>>> import numpy as np
>>> from numpy import linalg as LA
>>> np.set_printoptions(precision=2, suppress=True, linewidth=140, legacy="1.25")
>>> J = np.array([[-1.0, 0.0, -2.0], [0.0, -1.0, 0.0], [-2.0, 0.0, -1.0]])
>>> rng = np.random.default_rng(165)
>>> lab = rng.permutation(3)
>>> lab
array([2, 0, 1])
>>> A2 = J[lab][:, lab]
>>> np.sort(np.abs(LA.eigvals(A2)))
array([1., 1., 3.])
>>> np.trace(A2)
-3.0
>>> np.diag(A2)
array([-1., -1., -1.])
>>> blk = np.stack([J, 4 * J, J[::-1]])
>>> LA.norm(blk, axis=(1, 2))
array([ 3.32, 13.27,  3.32])
>>> blk.sum(axis=0)
array([[ -7.,   0., -11.],
       [  0.,  -6.,   0.],
       [-11.,   0.,  -7.]])
>>> np.einsum("bij,cij->bc", blk, blk)
array([[ 11.,  44.,   9.],
       [ 44., 176.,  36.],
       [  9.,  36.,  11.]])
>>> LA.det(blk)
array([  3., 192.,  -3.])
>>> w, vecs = LA.eigh(J)
>>> LA.svd(J, compute_uv=False)
array([3., 1., 1.])
>>> LA.eigvalsh(J @ J)
array([1., 1., 9.])
>>> np.abs(vecs[:, -1]).round(6).argmax()
0
>>> w.sum(), np.trace(J)
(-3.0, -3.0)
>>> vecs @ np.diag(w) @ vecs.T
array([[-1.,  0., -2.],
       [ 0., -1.,  0.],
       [-2.,  0., -1.]])
>>> w
array([-3., -1.,  1.])
>>> U, s, Vh = LA.svd(J, full_matrices=False)
>>> np.round(U.T @ J @ Vh.T, 2) + 0
array([[3., 0., 0.],
       [0., 1., 0.],
       [0., 0., 1.]])
>>> s
array([3., 1., 1.])
>>> s / s[0]
array([1.  , 0.33, 0.33])
>>> round(float(np.sqrt((s ** 2).sum())), 2), np.round(LA.norm(J), 2)
(3.32, 3.32)
>>> np.abs(Vh[0])
array([0.71, 0.  , 0.71])
>>> np.round(Vh @ Vh.T, 2) + 0
array([[1., 0., 0.],
       [0., 1., 0.],
       [0., 0., 1.]])
>>> np.cumsum(s ** 2) / np.sum(s ** 2)
array([0.82, 0.91, 1.  ])
>>> q = J.astype(float).copy()
>>> for j in range(3):
...     q[:, j] -= q[:, :j] @ (q[:, :j].T @ q[:, j])
...     q[:, j] /= LA.norm(q[:, j])
... 
>>> q
array([[-0.45,  0.  , -0.89],
       [ 0.  , -1.  ,  0.  ],
       [-0.89,  0.  ,  0.45]])
>>> A = np.load("arr.npy")
>>> A
array([[ 1,  2,  1,  1, -2, -2,  0,  1],
       [ 1,  2,  1,  1, -2, -2,  0,  1],
       [ 2,  4,  2,  2, -4, -4,  0,  2],
       [ 3,  6,  3,  3, -6, -6,  0,  3]])
>>> U, s, Vh = LA.svd(A)
>>> s.round(2) + 0
array([15.49,  0.  ,  0.  ,  0.  ])
>>> np.argmax(s[:-1] / (s[1:] + 1e-6)) + 1
1
>>> A2 = U[:, :1] @ np.diag(s[:1]) @ Vh[:1]
>>> np.round(LA.norm(A - A2) / LA.norm(A), 2)
0.0
>>> A2
array([[ 1.,  2.,  1.,  1., -2., -2.,  0.,  1.],
       [ 1.,  2.,  1.,  1., -2., -2.,  0.,  1.],
       [ 2.,  4.,  2.,  2., -4., -4.,  0.,  2.],
       [ 3.,  6.,  3.,  3., -6., -6.,  0.,  3.]])
>>> LA.matrix_rank(A, rtol=0.05)
1
>>> np.round(np.abs(A - A2).max(), 2)
0.0
>>> LA.matrix_rank(A2)
1
>>> K = np.loadtxt("out5.csv", delimiter=",")
>>> K
array([[ 0.,  1., -2.],
       [ 1.,  0.,  1.],
       [-2.,  1.,  0.]])
>>> f = np.array([-6, -7, -8])
>>> A2 = K + np.outer(f, np.eye(3)[1])
>>> A2
array([[ 0., -5., -2.],
       [ 1., -7.,  1.],
       [-2., -7.,  0.]])
>>> LA.matrix_rank(LA.inv(A2) - LA.inv(K), tol=1e-8)
1
>>> LA.matrix_rank(A2 - K)
1
>>> q, r_ = LA.qr(K)
>>> r_
array([[-2.24,  0.89, -0.45],
       [ 0.  ,  1.1 , -1.46],
       [ 0.  ,  0.  ,  1.63]])
>>> q
array([[ 0.  ,  0.91, -0.41],
       [-0.45,  0.37,  0.82],
       [ 0.89,  0.18,  0.41]])
>>> round(float(np.trace(q @ q.T)), 2)
3.0
>>> np.round(q @ r_, 2) + 0
array([[ 0.,  1., -2.],
       [ 1.,  0.,  1.],
       [-2.,  1.,  0.]])
>>> lab = rng.permutation(3)
>>> A2 = K[:, lab] * rng.choice([-1, 1], 3)
>>> A2
array([[ 0., -2., -1.],
       [ 1.,  1., -0.],
       [-2.,  0., -1.]])
>>> U, _, Vh = LA.svd(K.T @ A2)
>>> np.round(U @ Vh, 2) + 0
array([[ 1.,  0.,  0.],
       [ 0.,  0., -1.],
       [ 0.,  1.,  0.]])
>>> lab
array([0, 2, 1])
>>> A2 = LA.inv(K)
>>> round(LA.cond(K), 2)
3.73
>>> A2
array([[ 0.25,  0.5 , -0.25],
       [ 0.5 ,  1.  ,  0.5 ],
       [-0.25,  0.5 ,  0.25]])
>>> np.allclose(A2, K.T)
False
>>> np.round(LA.det(K) * LA.det(A2), 2)
1.0
>>> K @ A2
array([[1., 0., 0.],
       [0., 1., 0.],
       [0., 0., 1.]])
>>> round(LA.slogdet(K)[0], 2)
-1.0
>>> (np.abs(A2) > 1e-9).astype(int)
array([[1, 1, 1],
       [1, 1, 1],
       [1, 1, 1]])
>>> A2 = K / LA.norm(K, axis=1, keepdims=True)
>>> C2 = A2 @ A2.T
>>> LA.norm(A2, axis=1)
array([1., 1., 1.])
>>> np.argwhere(np.triu(np.abs(C2) > 0.95, 1))
array([], shape=(0, 2), dtype=int64)
>>> (C2 - 2 * np.eye(3)).round(6).argmax(axis=1)
array([2, 0, 0])
>>> (np.abs(C2) > 0.9).astype(int)
array([[1, 0, 0],
       [0, 1, 0],
       [0, 0, 1]])
>>> arr = np.loadtxt("run5.csv", delimiter=",")
>>> arr
array([[-0.02,  0.02, -3.15,  1.63, -3.18],
       [-0.03,  0.  , -1.25,  0.61, -1.33],
       [-0.02, -0.01, -0.8 ,  0.35, -0.76],
       [ 0.  , -0.02, -2.38,  1.18, -2.34],
       [-0.03,  0.03, -2.9 ,  1.45, -2.89],
       [-0.02,  0.02,  3.3 , -1.6 ,  3.29],
       [ 0.  , -0.04, -1.81,  0.9 , -1.79],
       [ 0.03, -0.01, -2.02,  1.01, -2.02],
       [-0.02, -0.02,  1.78, -0.9 ,  1.77],
       [-0.01, -0.01, -3.24,  1.64, -3.2 ]])
>>> U, s, Vh = LA.svd(arr)
>>> np.argmax(s[:-1] / (s[1:] + 1e-6)) + 1
1
>>> A2 = U[:, :1] @ np.diag(s[:1]) @ Vh[:1]
>>> LA.matrix_rank(arr, rtol=0.05)
1
>>> LA.matrix_rank(A2)
1
>>> round(float(LA.norm(arr - A2, 2)), 2), round(float(s[1]), 2)
(0.1, 0.1)
>>> A2.round(2) + 0
array([[ 0.  ,  0.  , -3.18,  1.59, -3.17],
       [ 0.  ,  0.  , -1.28,  0.64, -1.28],
       [ 0.  ,  0.  , -0.77,  0.39, -0.77],
       [ 0.  ,  0.  , -2.36,  1.18, -2.36],
       [ 0.  ,  0.  , -2.9 ,  1.45, -2.89],
       [ 0.  ,  0.  ,  3.29, -1.64,  3.28],
       [ 0.  ,  0.  , -1.8 ,  0.9 , -1.8 ],
       [ 0.  ,  0.  , -2.02,  1.01, -2.02],
       [ 0.  ,  0.  ,  1.78, -0.89,  1.77],
       [ 0.  ,  0.  , -3.23,  1.62, -3.22]])
>>> np.round(np.abs(arr - A2).max(), 2)
0.05
>>> np.round(LA.norm(arr - A2) / LA.norm(arr), 2)
0.01
>>> X = np.load("block1.npy")
>>> X
array([[ 2.  ,  1.88,  4.31,  0.68,  0.27, -1.24, -1.2 ,  0.1 , -0.01],
       [ 2.03,  1.81,  4.24,  0.48,  0.11, -1.1 , -0.82,  0.11,  0.03],
       [ 2.15,  1.64,  4.3 ,  0.53,  0.38, -1.4 , -0.86,  0.06, -0.06],
       [-1.13, -0.9 , -1.95, -0.37, -0.15,  0.57,  0.46, -0.26, -0.06],
       [ 2.14,  1.64,  4.26,  0.59,  0.28, -1.32, -1.07,  0.26,  0.01],
       [ 0.03, -0.05,  0.12,  0.15,  0.03,  0.01, -0.18, -0.03,  0.  ],
       [-0.14,  0.06,  0.17, -0.18, -0.02,  0.04,  0.09, -0.1 , -0.02],
       [-2.06, -1.88, -4.06, -0.62, -0.37,  1.21,  0.93, -0.14,  0.03],
       [ 0.81,  0.91,  2.07,  0.41, -0.06, -0.5 , -0.48,  0.12, -0.07],
       [ 0.96,  0.72,  2.26,  0.26,  0.21, -0.72, -0.48,  0.18,  0.03],
       [ 2.07,  1.82,  4.21,  0.42,  0.29, -1.24, -1.  ,  0.24, -0.01],
       [-0.91, -0.96, -2.09, -0.25, -0.11,  0.6 ,  0.59, -0.23, -0.02],
       [-2.  , -1.69, -4.43, -0.63, -0.22,  1.05,  0.83, -0.23,  0.12],
       [-2.08, -1.73, -4.17, -0.64, -0.27,  1.27,  1.1 , -0.2 , -0.06],
       [ 0.  , -0.17,  0.06,  0.02,  0.07, -0.22, -0.04,  0.12,  0.03],
       [ 1.96,  1.81,  4.04,  0.56,  0.13, -1.15, -1.09,  0.11, -0.1 ],
       [ 1.18,  0.85,  2.17,  0.36, -0.03, -0.55, -0.44,  0.21,  0.  ],
       [-1.91, -1.76, -4.06, -0.6 , -0.27,  1.26,  1.06, -0.22,  0.05],
       [ 1.84,  1.73,  4.09,  0.69,  0.36, -1.14, -0.89,  0.15,  0.12],
       [-0.04, -0.07,  0.07,  0.06,  0.16, -0.04,  0.2 , -0.04, -0.03],
       [ 1.  ,  1.06,  2.23,  0.34,  0.16, -0.59, -0.57,  0.16, -0.11],
       [ 1.05,  0.92,  2.29,  0.43,  0.11, -0.55, -0.54,  0.15,  0.01],
       [-1.98, -1.7 , -4.09, -0.69, -0.3 ,  1.13,  1.09, -0.23,  0.19],
       [-1.89, -1.91, -4.15, -0.65, -0.02,  1.26,  0.9 , -0.18,  0.13],
       [ 0.95,  0.69,  2.19,  0.25,  0.16, -0.57, -0.62,  0.02, -0.02],
       [-0.91, -0.94, -2.18, -0.32, -0.01,  0.52,  0.35, -0.12, -0.09],
       [-0.78, -0.69, -2.22, -0.42, -0.05,  0.57,  0.5 ,  0.04,  0.14],
       [ 1.07,  0.85,  2.12,  0.25,  0.06, -0.78, -0.59,  0.  , -0.06],
       [ 2.  ,  1.71,  4.26,  0.67,  0.31, -1.19, -0.79,  0.16,  0.04],
       [ 2.06,  1.83,  4.08,  0.7 ,  0.2 , -1.38, -0.89,  0.18, -0.03]])
>>> round(LA.norm(X, 2) / LA.norm(X), 2)
1.0
>>> np.round(np.abs(LA.svd(X)[2][-1]), 2) + 0
array([0.05, 0.09, 0.  , 0.18, 0.29, 0.  , 0.13, 0.46, 0.8 ])
>>> round(np.log10(LA.cond(X)))
2
>>> LA.matrix_rank(X, rtol=0.1)
1
>>> [round(float(x), 2) for x in LA.svd(X, compute_uv=False)[:3]]
[22.18, 0.7, 0.67]
>>> LA.cond(X) > 100
False
